>>> import numpy as np
>>> from numpy import linalg as LA
>>> np.set_printoptions(precision=2, suppress=True, linewidth=140)
>>> arr = np.load("m.npy")
>>> print(arr)
[[ 2  3  0 -2 -3  2 -3 -2 -3 -3 -3 -3]
 [-2  1  1 -1 -1  3  2 -3  2  3  0  2]
 [ 0  3  1  0 -3  3  2 -3  0 -3  2  2]
 [ 1 -1 -3 -1 -1  0 -3  3 -2 -1  1 -3]
 [ 0  0 -3  1 -3  1 -2  2  2 -1 -2 -2]
 [ 0  0  0 -3  2  3  2 -3  0  2  1 -3]
 [-1 -3  1 -1 -3 -3  1  0  2 -2  2  2]
 [ 1 -2 -1 -2  1  3  3 -3  1 -3  3  2]
 [-1 -2 -3  3 -3  2  2  0 -1 -2  3 -2]
 [-2 -2  0  2  1  2 -3 -2  0 -1  3 -2]
 [ 0 -3 -1 -2 -3 -1 -3  2 -3  2  2  0]
 [ 3 -3  1  0  3  0  2  2  2 -2  3  1]
 [ 6  1 -2  0 -1 -4 -7  4 -7 -9 -3 -7]]
>>> left, sv, VT = LA.svd(arr, full_matrices=False)
>>> print(np.round(left.T @ arr @ VT.T, 2) + 0)
[[20.89  0.    0.    0.    0.    0.    0.    0.    0.    0.    0.    0.  ]
 [ 0.   11.14  0.    0.    0.    0.    0.    0.    0.    0.    0.    0.  ]
 [ 0.    0.   10.84  0.    0.    0.    0.    0.    0.    0.    0.    0.  ]
 [ 0.    0.    0.    9.19  0.    0.    0.    0.    0.    0.    0.    0.  ]
 [ 0.    0.    0.    0.    8.23  0.    0.    0.    0.    0.    0.    0.  ]
 [ 0.    0.    0.    0.    0.    6.81  0.    0.    0.    0.    0.    0.  ]
 [ 0.    0.    0.    0.    0.    0.    5.52  0.    0.    0.    0.    0.  ]
 [ 0.    0.    0.    0.    0.    0.    0.    4.39  0.    0.    0.    0.  ]
 [ 0.    0.    0.    0.    0.    0.    0.    0.    3.63  0.    0.    0.  ]
 [ 0.    0.    0.    0.    0.    0.    0.    0.    0.    2.46  0.    0.  ]
 [ 0.    0.    0.    0.    0.    0.    0.    0.    0.    0.    1.84  0.  ]
 [ 0.    0.    0.    0.    0.    0.    0.    0.    0.    0.    0.    0.26]]
>>> print((sv > 1e-8).sum())
12
>>> print(np.cumsum(sv ** 2) / np.sum(sv ** 2))
[0.46 0.59 0.71 0.8  0.87 0.92 0.96 0.98 0.99 1.   1.   1.  ]
>>> print(np.round(left.T @ left, 2) + 0)
[[1. 0. 0. 0. 0. 0. 0. 0. 0. 0. 0. 0.]
 [0. 1. 0. 0. 0. 0. 0. 0. 0. 0. 0. 0.]
 [0. 0. 1. 0. 0. 0. 0. 0. 0. 0. 0. 0.]
 [0. 0. 0. 1. 0. 0. 0. 0. 0. 0. 0. 0.]
 [0. 0. 0. 0. 1. 0. 0. 0. 0. 0. 0. 0.]
 [0. 0. 0. 0. 0. 1. 0. 0. 0. 0. 0. 0.]
 [0. 0. 0. 0. 0. 0. 1. 0. 0. 0. 0. 0.]
 [0. 0. 0. 0. 0. 0. 0. 1. 0. 0. 0. 0.]
 [0. 0. 0. 0. 0. 0. 0. 0. 1. 0. 0. 0.]
 [0. 0. 0. 0. 0. 0. 0. 0. 0. 1. 0. 0.]
 [0. 0. 0. 0. 0. 0. 0. 0. 0. 0. 1. 0.]
 [0. 0. 0. 0. 0. 0. 0. 0. 0. 0. 0. 1.]]
>>> print(np.allclose(left * sv @ VT, arr))
True
>>> print(np.abs(VT[0]))
[0.29 0.05 0.16 0.01 0.12 0.21 0.46 0.28 0.39 0.41 0.19 0.41]
>>> print(np.round(VT @ VT.T, 2) + 0)
[[1. 0. 0. 0. 0. 0. 0. 0. 0. 0. 0. 0.]
 [0. 1. 0. 0. 0. 0. 0. 0. 0. 0. 0. 0.]
 [0. 0. 1. 0. 0. 0. 0. 0. 0. 0. 0. 0.]
 [0. 0. 0. 1. 0. 0. 0. 0. 0. 0. 0. 0.]
 [0. 0. 0. 0. 1. 0. 0. 0. 0. 0. 0. 0.]
 [0. 0. 0. 0. 0. 1. 0. 0. 0. 0. 0. 0.]
 [0. 0. 0. 0. 0. 0. 1. 0. 0. 0. 0. 0.]
 [0. 0. 0. 0. 0. 0. 0. 1. 0. 0. 0. 0.]
 [0. 0. 0. 0. 0. 0. 0. 0. 1. 0. 0. 0.]
 [0. 0. 0. 0. 0. 0. 0. 0. 0. 1. 0. 0.]
 [0. 0. 0. 0. 0. 0. 0. 0. 0. 0. 1. 0.]
 [0. 0. 0. 0. 0. 0. 0. 0. 0. 0. 0. 1.]]
>>> print(np.abs(left[:, 0]).round(6).argmax())
12
>>> vec = np.array([2, 0, 3, 1, 3, 2, 3, 0, 1, 2, 0, 1])
>>> rhs = arr @ vec
>>> print(np.round(LA.pinv(arr) @ arr, 2) + 0)
[[1. 0. 0. 0. 0. 0. 0. 0. 0. 0. 0. 0.]
 [0. 1. 0. 0. 0. 0. 0. 0. 0. 0. 0. 0.]
 [0. 0. 1. 0. 0. 0. 0. 0. 0. 0. 0. 0.]
 [0. 0. 0. 1. 0. 0. 0. 0. 0. 0. 0. 0.]
 [0. 0. 0. 0. 1. 0. 0. 0. 0. 0. 0. 0.]
 [0. 0. 0. 0. 0. 1. 0. 0. 0. 0. 0. 0.]
 [0. 0. 0. 0. 0. 0. 1. 0. 0. 0. 0. 0.]
 [0. 0. 0. 0. 0. 0. 0. 1. 0. 0. 0. 0.]
 [0. 0. 0. 0. 0. 0. 0. 0. 1. 0. 0. 0.]
 [0. 0. 0. 0. 0. 0. 0. 0. 0. 1. 0. 0.]
 [0. 0. 0. 0. 0. 0. 0. 0. 0. 0. 1. 0.]
 [0. 0. 0. 0. 0. 0. 0. 0. 0. 0. 0. 1.]]
>>> print(np.round(LA.lstsq(arr, rhs)[0], 2) + 0)
[2. 0. 3. 1. 3. 2. 3. 0. 1. 2. 0. 1.]
>>> print(np.round(LA.solve(arr.T @ arr, arr.T @ rhs), 2) + 0)
[2. 0. 3. 1. 3. 2. 3. 0. 1. 2. 0. 1.]
>>> rng = np.random.default_rng(78)
>>> rhs = rhs + 0.05 * rng.normal(size=13)
>>> print(rhs)
[-24.03  17.02   1.98 -27.05 -22.96  15.98 -12.    12.04 -13.87  -8.02 -23.97  23.04 -57.99]
>>> coef, *_ = LA.lstsq(arr, rhs)
>>> print(round(LA.norm(rhs - arr @ coef), 2))
0.04
>>> print(coef.round())
[ 2. -0.  3.  1.  3.  2.  3. -0.  1.  2.  0.  1.]
>>> A2 = arr / np.sqrt((arr ** 2).mean(axis=1, keepdims=True))
>>> print(LA.norm(A2, axis=1))
[3.46 3.46 3.46 3.46 3.46 3.46 3.46 3.46 3.46 3.46 3.46 3.46 3.46]
>>> print(LA.matrix_rank(A2) == LA.matrix_rank(arr))
True
>>> gram = arr.T @ arr
>>> print(LA.svd(arr, compute_uv=False) ** 2)
[436.55 124.07 117.52  84.43  67.67  46.35  30.45  19.27  13.21   6.04   3.38   0.07]
>>> print(gram)
[[ 61   7 -13 -11   3 -26 -43  36 -48 -70 -22 -46]
 [  7  60  10  -3  -8  12  -9 -19 -15  -5 -46 -10]
 [-13  10  37  -7  21   0  30 -26  25  27   2  40]
 [-11  -3  -7  38  -1  -6  -2  13   7  -7   3  -2]
 [  3  -8  21  -1  72   0  27  -6  23  28   7  14]
 [-26  12   0  -6   0  75  45 -60  28  24  26  15]
 [-43  -9  30  -2  27  45 119 -58  80  59  45  85]
 [ 36 -19 -26  13  -6 -60 -58  81 -35 -30 -21 -38]
 [-48 -15  25   7  23  28  80 -35  89  63  28  74]
 [-70  -5  27  -7  28  24  59 -30  63 140   9  65]
 [-22 -46   2   3   7  26  45 -21  28   9  72  33]
 [-46 -10  40  -2  14  15  85 -38  74  65  33 105]]
>>> print(np.allclose(gram, gram.T))
True
>>> print(np.diag(gram))
[ 61  60  37  38  72  75 119  81  89 140  72 105]
